In [1]: import numpy as np

In [2]: np.set_printoptions(precision=1, suppress=True, linewidth=200, legacy="1.25")

In [3]: feats = np.load("a.npy")

In [4]: feats
Out[4]: 
array([[ -7.3,  -4.2,  24.6,  -1.2],
       [-11.7, -21.1,  -7. ,  -2.1],
       [  8.9,  15.7,  -2.6,   8.7],
       [ 10.2, -22.9, -14.3,   8.7],
       [ 18.3,  -2.5, -10.8,  24.6],
       [-13.7,   7.1,   0.9, -25. ],
       [ 28.9,   2.6,  13.7, -13.3],
       [  3.5, -11.5,   0.9,  -3. ],
       [ 19. ,  -2.1,   2. , -15.1],
       [-11.1,  -6.3,  -9.6,   6.3],
       [ 25.3, -26.4,  -7.4, -34.7],
       [ -4.4,   7.5, -10.9, -20.7],
       [ -3.7,  -8.6, -24.6, -26. ],
       [  1.7,   5.9,  13.5,  -4. ],
       [  0.1,  20.2,  -9. ,  -0.6],
       [  5. ,   7.1, -13.1,  -9.6],
       [ 45.5,   1.8, -15.3,  -9.9],
       [-15.7,  21. ,  27.1, -29.5],
       [ -7.3, -14.2, -30.6, -30.4],
       [ 38.1, -23. ,  -1.4,  12.1]])

In [5]: D = np.linalg.norm(feats[:, None] - feats[None], axis=-1)

In [6]: np.linalg.matrix_rank(D ** 2)
Out[6]: 6

In [7]: (D + 1e9 * np.eye(20)).round(6).argmin(axis=1)
Out[7]: array([13,  9, 14,  7,  2, 11,  8,  1,  6,  1,  8, 15, 18,  0,  2, 11,  8,  5, 12,  3])

In [8]: np.flatnonzero(D[18] < D.mean() / 2)
Out[8]: array([12, 18])

In [9]: D[:5, :5]
Out[9]: 
array([[ 0. , 36.1, 38.7, 47.6, 50.8],
       [36.1,  0. , 43.8, 25.5, 44.4],
       [38.7, 43.8,  0. , 40.4, 27.2],
       [47.6, 25.5, 40.4,  0. , 27.3],
       [50.8, 44.4, 27.2, 27.3,  0. ]])

In [10]: np.unravel_index(D.round(6).argmax(), D.shape)
Out[10]: (17, 19)

In [11]: m1 = np.load("out12.npy")

In [12]: m1
Out[12]: 
array([[ 2,  0,  0],
       [ 2,  0,  0],
       [ 2,  0,  0],
       [ 2,  0,  0],
       [ 2,  0,  0],
       [ 2,  0,  0],
       [ 2,  0,  0],
       [ 2,  7, 10],
       [ 2,  5,  8],
       [ 2,  0,  0],
       [ 2,  7, 10],
       [ 2,  0,  0],
       [ 2,  0,  0],
       [ 2,  0,  0],
       [ 2,  0,  0],
       [ 2,  3,  6],
       [ 2, 17, 20],
       [ 2,  0,  0],
       [ 2,  0,  0],
       [ 2, 13, 16],
       [ 2,  0,  0],
       [ 2,  0,  0],
       [ 2,  7, 10],
       [ 2,  9, 12],
       [ 2,  5,  8],
       [ 2, 11, 14],
       [ 2, 13, 16],
       [ 2,  7, 10],
       [ 2, 13, 16]])

In [13]: B = m1 / np.sqrt((m1 ** 2).mean(axis=1, keepdims=True))

In [14]: B[10]
Out[14]: array([0.3, 1. , 1.4])

In [15]: m1 - m1.mean(axis=1, keepdims=True)
Out[15]: 
array([[  1.3,  -0.7,  -0.7],
       [  1.3,  -0.7,  -0.7],
       [  1.3,  -0.7,  -0.7],
       [  1.3,  -0.7,  -0.7],
       [  1.3,  -0.7,  -0.7],
       [  1.3,  -0.7,  -0.7],
       [  1.3,  -0.7,  -0.7],
       [ -4.3,   0.7,   3.7],
       [ -3. ,   0. ,   3. ],
       [  1.3,  -0.7,  -0.7],
       [ -4.3,   0.7,   3.7],
       [  1.3,  -0.7,  -0.7],
       [  1.3,  -0.7,  -0.7],
       [  1.3,  -0.7,  -0.7],
       [  1.3,  -0.7,  -0.7],
       [ -1.7,  -0.7,   2.3],
       [-11. ,   4. ,   7. ],
       [  1.3,  -0.7,  -0.7],
       [  1.3,  -0.7,  -0.7],
       [ -8.3,   2.7,   5.7],
       [  1.3,  -0.7,  -0.7],
       [  1.3,  -0.7,  -0.7],
       [ -4.3,   0.7,   3.7],
       [ -5.7,   1.3,   4.3],
       [ -3. ,   0. ,   3. ],
       [ -7. ,   2. ,   5. ],
       [ -8.3,   2.7,   5.7],
       [ -4.3,   0.7,   3.7],
       [ -8.3,   2.7,   5.7]])

In [16]: np.linalg.norm(B, axis=1)
Out[16]: array([1.7, 1.7, 1.7, 1.7, 1.7, 1.7, 1.7, 1.7, 1.7, 1.7, 1.7, 1.7, 1.7, 1.7, 1.7, 1.7, 1.7, 1.7, 1.7, 1.7, 1.7, 1.7, 1.7, 1.7, 1.7, 1.7, 1.7, 1.7, 1.7])

In [17]: np.linalg.matrix_rank(m1 - m1.mean(axis=1, keepdims=True))
Out[17]: 2

In [18]: U, sv, VT = np.linalg.svd(m1, full_matrices=False)

In [19]: sv
Out[19]: array([58. ,  8.4,  2.5])

In [20]: np.allclose(U * sv @ VT, m1)
Out[20]: True

In [21]: np.round(VT @ VT.T, 1) + 0
Out[21]: 
array([[1., 0., 0.],
       [0., 1., 0.],
       [0., 0., 1.]])

In [22]: np.abs(VT[0])
Out[22]: array([0.1, 0.6, 0.8])

In [23]: data = np.loadtxt("dump.csv", delimiter=",")

In [24]: data
Out[24]: 
array([[1., 2., 1., 0., 1., 0.],
       [2., 4., 2., 0., 2., 0.],
       [1., 2., 1., 0., 1., 0.],
       [0., 0., 0., 0., 0., 0.],
       [1., 2., 1., 0., 1., 0.],
       [0., 0., 0., 0., 0., 0.]])

In [25]: rk = np.linalg.matrix_rank(data)

In [26]: rk
Out[26]: 1

In [27]: null = np.linalg.svd(data)[2][rk:].T

In [28]: np.linalg.matrix_rank(data.T @ data), np.linalg.matrix_rank(data @ data.T)
Out[28]: (1, 1)

In [29]: [int(np.linalg.matrix_rank(data[:, :j + 1])) for j in range(6)]
Out[29]: [1, 1, 1, 1, 1, 1]

In [30]: [int(np.linalg.matrix_rank(np.delete(data, i, axis=0))) for i in range(6)]
Out[30]: [1, 1, 1, 1, 1, 1]

In [31]: np.linalg.lstsq(data[:-1].T, data[-1])[2]
Out[31]: 1

In [32]: np.abs(np.diag(np.linalg.qr(data)[1])) > 1e-9
Out[32]: array([ True, False, False, False, False, False])

In [33]: data @ np.linalg.pinv(data) @ data
Out[33]: 
array([[1., 2., 1., 0., 1., 0.],
       [2., 4., 2., 0., 2., 0.],
       [1., 2., 1., 0., 1., 0.],
       [0., 0., 0., 0., 0., 0.],
       [1., 2., 1., 0., 1., 0.],
       [0., 0., 0., 0., 0., 0.]])

In [34]: np.unique(data.round(6), axis=0).shape
Out[34]: (3, 6)

In [35]: np.allclose(data[:-1].T @ np.linalg.lstsq(data[:-1].T, data[-1])[0], data[-1])
Out[35]: True

In [36]: ev, vecs = np.linalg.eigh(data)

In [37]: x0 = np.array([4, -1, -9, 5, 6, -5])

In [38]: x0 @ data @ x0
Out[38]: 1.0

In [39]: np.abs(data).sum(axis=1).max(), np.round(np.abs(ev).max(), 1)
Out[39]: (10.0, 7.0)

In [40]: round(x0 @ data @ x0 / (x0 @ x0), 1), round(float(ev[0]), 1), np.round(ev[-1], 1)
Out[40]: (0.0, -0.0, 7.0)

In [41]: vecs * np.abs(ev) @ vecs.T
Out[41]: 
array([[1., 2., 1., 0., 1., 0.],
       [2., 4., 2., 0., 2., 0.],
       [1., 2., 1., 0., 1., 0.],
       [0., 0., 0., 0., 0., 0.],
       [1., 2., 1., 0., 1., 0.],
       [0., 0., 0., 0., 0., 0.]])

In [42]: np.round(np.linalg.eigvalsh(data[1:, 1:]), 1) + 0
Out[42]: array([0., 0., 0., 0., 6.])

In [43]: (np.sign(vecs[:, -1].round(6)) == np.sign(vecs[0, -1].round(6))).astype(int)
Out[43]: array([1, 1, 1, 0, 1, 0])
